$ python3 -q
>>> import numpy as np
>>> np.set_printoptions(suppress=True, linewidth=200)
>>> def rnd(a):
...     return np.round(a, 2) + 0
... 
>>> feats = np.load("m.npy")
>>> print(rnd(feats))
[[ 3.94  2.42  0.16]
 [ 2.42 -1.17  1.54]
 [ 0.16  1.54 -0.77]]
>>> # equal to its transpose
>>> A2 = feats / np.linalg.norm(feats, axis=1, keepdims=True)
>>> G = A2 @ A2.T
>>> print(np.argwhere(np.triu(np.abs(G) > 0.95, 1)))
[]
>>> U, s, vt = np.linalg.svd(feats)
>>> vecs = vt[:(s > 1e-8).sum()]
>>> rng = np.random.default_rng(106)
>>> x = feats[1] + -1 * feats[2] + rng.integers(2) * np.eye(3)[1]
>>> print(rnd(x))
[ 2.26 -1.71  2.31]
>>> print(rnd(vecs.T @ vecs))
[[ 0.9   0.14  0.26]
 [ 0.14  0.8  -0.38]
 [ 0.26 -0.38  0.3 ]]
>>> print(np.allclose(vecs.T @ vecs @ x, x))
False
>>> mat = np.loadtxt("layer2.csv", delimiter=",")
>>> print(mat)
[[ 1.5 -0.3  3.1  0.6  5. ]
 [ 1.3  0.8 -0.3 -0.6  4.5]
 [-0.5  0.4 -0.1 -0.1  3. ]
 [-0.8  1.3 -1.1  0.1 -9.5]
 [-0.4 -0.7 -0.1  0.2  7. ]]
>>> # column 4 dominates
>>> x = np.array([3, -2, -2, 0, 0])
>>> target = mat @ x
>>> beta, lr = np.zeros(5), 1 / np.linalg.norm(mat, 2) ** 2
>>> for i in range(60):
...     beta -= lr * mat.T @ (mat @ beta - target)
...     if i % 10 == 0: print(i, round(np.linalg.norm(mat @ beta - target), 2))
... 
0 4.12
10 3.75
20 3.48
30 3.26
40 3.07
50 2.91
>>> print(rnd(np.linalg.cond(mat)))
54.28
>>> x = np.array([0, 0, 2, 3, 5])
>>> target = mat @ x
>>> print(rnd(target))
[ 33.   20.1  14.5 -49.4  35.4]
>>> print(rnd(np.linalg.solve(mat, 4 * target)))
[ 0.  0.  8. 12. 20.]
>>> print(rnd(np.linalg.solve(mat, target + mat[:, 3])))
[0. 0. 2. 4. 5.]
>>> print(rnd(np.linalg.solve(mat.T, mat[4])))
[0. 0. 0. 0. 1.]
>>> Q, r_ = np.linalg.qr(mat)
>>> print(rnd(Q.T @ Q))
[[1. 0. 0. 0. 0.]
 [0. 1. 0. 0. 0.]
 [0. 0. 1. 0. 0.]
 [0. 0. 0. 1. 0.]
 [0. 0. 0. 0. 1.]]
>>> print(rnd(np.trace(Q @ Q.T)))
5.0
>>> print(Q.shape, r_.shape)
(5, 5) (5, 5)
